$ python -q
>>> import numpy as np
>>> np.set_printoptions(precision=3, suppress=True, linewidth=200)
>>> tidy = lambda a: np.round(a, 3) + 0
>>> mat = np.array([[0, -3, -2, 2], [-3, 0, -3, -2], [-2, -3, 0, -3], [2, -2, -3, 0]])
>>> Q = mat.astype(float).copy()
>>> for j in range(4):
...     Q[:, j] -= Q[:, :j] @ (Q[:, :j].T @ Q[:, j])
...     Q[:, j] /= np.linalg.norm(Q[:, j])
... 
>>> print(tidy(Q.T @ mat))
[[ 4.123  0.485  0.728  2.91 ]
 [ 0.     4.665  2.497  0.34 ]
 [ 0.     0.     3.904 -0.248]
 [ 0.     0.     0.     2.89 ]]
>>> tidy(Q)
array([[ 0.   , -0.643, -0.101,  0.759],
       [-0.728,  0.076, -0.681, -0.027],
       [-0.485, -0.593,  0.469, -0.439],
       [ 0.485, -0.479, -0.553, -0.479]])
>>> vals, vecs = np.linalg.eigh(mat)
>>> x = np.array([0, 0, -1, 0])
>>> x @ mat @ x
np.int64(0)
>>> tidy(vecs * np.abs(vals) @ vecs.T)
array([[3.797, 0.131, 0.316, 1.569],
       [0.131, 4.485, 1.328, 0.316],
       [0.316, 1.328, 4.485, 0.131],
       [1.569, 0.316, 0.131, 3.797]])
>>> feats = np.load("data.npy")
>>> print(feats)
[[  4  14]
 [ 14 -16]]
>>> # symmetric, so the eigenvalues are real
>>> [round(float(np.linalg.det(feats[:i, :i])), 2) + 0 for i in range(1, 3)]
[4.0, -260.0]
>>> W0 = np.load("case18.npy")
>>> W0
array([[-20.997, -18.002, -12.012, -21.022],
       [ 18.   ,  15.017,  11.984,  18.   ],
       [-19.011, -17.014,  -8.004, -19.039]])
>>> U, sig, Vh = np.linalg.svd(W0)
>>> print(np.argmax(sig[:-1] / (sig[1:] + 1e-6)) + 1)
2
>>> tidy(sig)
array([58.608,  3.292,  0.009])
>>> M2 = U[:, :2] @ np.diag(sig[:2]) @ Vh[:2]
>>> tidy(np.abs(W0 - M2).max())
np.float64(0.006)
>>> tidy(M2)
array([[-20.999, -18.006, -12.013, -21.016],
       [ 17.999,  15.014,  11.983,  18.004],
       [-19.01 , -17.012,  -8.004, -19.041]])
>>> print(np.linalg.matrix_rank(W0, rtol=0.05))
2
>>> E = np.loadtxt("dump.csv", delimiter=",")
>>> E
array([[ 1., -2.,  2.],
       [ 0., -1.,  1.],
       [ 0.,  0.,  0.]])
>>> # triangular: eigenvalues sit on the diagonal
>>> U, sig, Vh = np.linalg.svd(E)
>>> vecs = Vh[:(sig > 1e-8).sum()]
>>> rng = np.random.default_rng(939755)
>>> x = E[1] + -2 * E[0] + rng.integers(2) * np.eye(3)[2]
>>> print(x)
[-2.  3. -2.]
>>> tidy(vecs.T @ vecs)
array([[ 1. ,  0. ,  0. ],
       [ 0. ,  0.5, -0.5],
       [ 0. , -0.5,  0.5]])
>>> blk = np.stack([E, 2 * E, E[::-1]])
>>> (blk @ E.T).shape
(3, 3, 3)
>>> hat = np.triu(np.array([[0, 5, 3], [5, 4, 2], [0, 0, 0]]), 1) + np.eye(3)
>>> M2 = hat @ E @ np.linalg.inv(hat)
>>> hat @ E - E @ hat
array([[  0., -10.,   6.],
       [  0.,   0.,   2.],
       [  0.,   0.,   0.]])
>>> print(np.poly(M2))
[ 1.  0. -1.  0.]
>>> np.linalg.matrix_rank(M2)
np.int64(2)
>>> tidy(np.linalg.det(M2))
np.float64(0.0)
>>> np.trace(M2), np.trace(E)
(np.float64(0.0), np.float64(0.0))
>>> U, sig, Vh = np.linalg.svd(E)
>>> np.argmax(sig[:-1] / (sig[1:] + 1e-6)) + 1
np.int64(2)
>>> M2 = U[:, :2] @ np.diag(sig[:2]) @ Vh[:2]
>>> tidy(np.abs(E - M2).max())
np.float64(0.0)
>>> tidy(M2)
array([[ 1., -2.,  2.],
       [ 0., -1.,  1.],
       [ 0.,  0.,  0.]])
>>> np.linalg.matrix_rank(E, rtol=0.05)
np.int64(2)
>>> tidy(np.linalg.norm(E - M2) / np.linalg.norm(E))
np.float64(0.0)
>>> J = np.load("block4.npy")
>>> J
array([[  3.,   0.,   0.,   0.],
       [  0.,   7.,   6., -12.],
       [  0.,   6.,  12., -18.],
       [  0., -12., -18.,  39.]])
>>> # 2 blocks once reordered
>>> x = np.ones(4)
>>> for _ in range(4):
...     x = J @ x
...     x /= np.linalg.norm(x)
...     print(round(x @ J @ x, 3))
... 
32.714
51.894
52.0
52.0
>>> print(tidy(np.linalg.eigvalsh(J)[-1]))
52.0
>>> tidy(x)
array([ 0.   , -0.286, -0.428,  0.857])
>>> L = np.linalg.cholesky(J)
>>> np.linalg.eigvalsh(J).min() > 0
np.True_
>>> tidy(np.diag(L) ** 2)
array([3.   , 7.   , 6.857, 9.75 ])
>>> K = np.load("a.npy")
>>> print(K)
[[  1.663  -8.81   -8.665]
 [ 18.5    11.04   31.069]
 [ -1.671 -14.39  -19.177]]
>>> lab = rng.permutation(3)
>>> lab
array([1, 2, 0])
>>> M2 = K[lab][:, lab]
>>> tidy(np.sort(np.abs(np.linalg.eigvals(M2))))
array([ 0.353, 19.188, 19.188])
>>> tidy(np.linalg.det(M2)), tidy(np.linalg.det(K[lab]))
(np.float64(-129.86), np.float64(-129.86))
>>> print(M2)
[[ 11.04   31.069  18.5  ]
 [-14.39  -19.177  -1.671]
 [ -8.81   -8.665   1.663]]
>>> np.allclose(M2, K)
False
>>> U, sig, Vh = np.linalg.svd(K)
>>> tidy(sig)
array([44.73 , 12.716,  0.228])
>>> np.argmax(sig[:-1] / (sig[1:] + 1e-6)) + 1
np.int64(2)
>>> M2 = U[:, :2] @ np.diag(sig[:2]) @ Vh[:2]
>>> np.linalg.matrix_rank(K, rtol=0.05)
np.int64(2)
>>> M2 = K / np.sqrt((K ** 2).mean(axis=1, keepdims=True))
>>> print(np.linalg.matrix_rank(M2) == np.linalg.matrix_rank(K))
True
>>> print(tidy(K - K.mean(axis=1, keepdims=True)))
[[ 6.934 -3.539 -3.394]
 [-1.703 -9.163 10.866]
 [10.075 -2.644 -7.431]]
>>> X = np.loadtxt("arr.csv", delimiter=",")
>>> X
array([[0., 0., 7., 0.],
       [0., 0., 2., 7.],
       [7., 2., 0., 0.],
       [0., 7., 0., 0.]])
>>> # symmetric, so the eigenvalues are real
>>> hat = np.triu(np.array([[-1, -3, 0, 0], [0, 1, 3, -2], [-3, 3, 1, 2], [3, 1, 0, 0]]), 1) + np.eye(4)
>>> M2 = hat @ X @ np.linalg.inv(hat)
>>> np.linalg.matrix_rank(M2)
np.int64(4)
>>> tidy(np.poly(M2))
array([   1.,    0., -102.,    0., 2401.])
>>> M2
array([[   0.,    0.,    1.,  -23.],
       [  21.,   55., -163.,  443.],
       [   7.,   37., -111.,  296.],
       [   0.,    7.,  -21.,   56.]])
>>> tidy(np.linalg.matrix_power(X, 4))
array([[2597., 1428.,    0.,    0.],
       [1428., 3005.,    0.,    0.],
       [   0.,    0., 3005., 1428.],
       [   0.,    0., 1428., 2597.]])
>>> print(X @ X)
[[49. 14.  0.  0.]
 [14. 53.  0.  0.]
 [ 0.  0. 53. 14.]
 [ 0.  0. 14. 49.]]
>>> tidy(np.sort(np.abs(np.linalg.eigvals(X))))
array([6.071, 6.071, 8.071, 8.071])
>>> print((X - X.T) / 2)
[[0. 0. 0. 0.]
 [0. 0. 0. 0.]
 [0. 0. 0. 0.]
 [0. 0. 0. 0.]]
>>> np.allclose(X, X.T)
True
>>> X.inv()
Traceback (most recent call last):
  File "<python-input-90>", line 1, in <module>
    X.inv()
    ^^^^^
AttributeError: 'numpy.ndarray' object has no attribute 'inv'
>>> vals, vecs = np.linalg.eig(X)
>>> tidy(np.sort(np.linalg.eigvals(X.T)))
array([-8.071, -6.071,  6.071,  8.071])
>>> tidy(X @ vecs[:, 0] - vals[0] * vecs[:, 0])
array([0., 0., 0., 0.])
>>> tidy(np.prod(vals))
np.float64(2401.0)
>>> print(tidy(np.sort(np.linalg.eigvals(np.linalg.inv(X)))))
[-0.165 -0.124  0.124  0.165]
>>> data = np.loadtxt("mat.csv", delimiter=",")
>>> tidy(data)
array([[ 0.85 , -0.268,  0.238, -0.387],
       [-0.131,  0.726,  0.299, -0.606],
       [-0.392, -0.449,  0.801, -0.058],
       [-0.327, -0.447, -0.461, -0.693]])
>>> x = np.array([1, 3, 1, 1])
>>> rhs = data @ x
>>> c, lr = np.zeros(4), 1 / np.linalg.norm(data, 2) ** 2
>>> for i in range(50):
...     c -= lr * data.T @ (data @ c - rhs)
...     if i % 10 == 0: print(i, round(np.linalg.norm(data @ c - rhs), 3))
... 
0 0.0
10 0.0
20 0.0
30 0.0
40 0.0
>>> tidy(np.linalg.cond(data))
np.float64(1.0)
>>> tidy(c)
array([1., 3., 1., 1.])
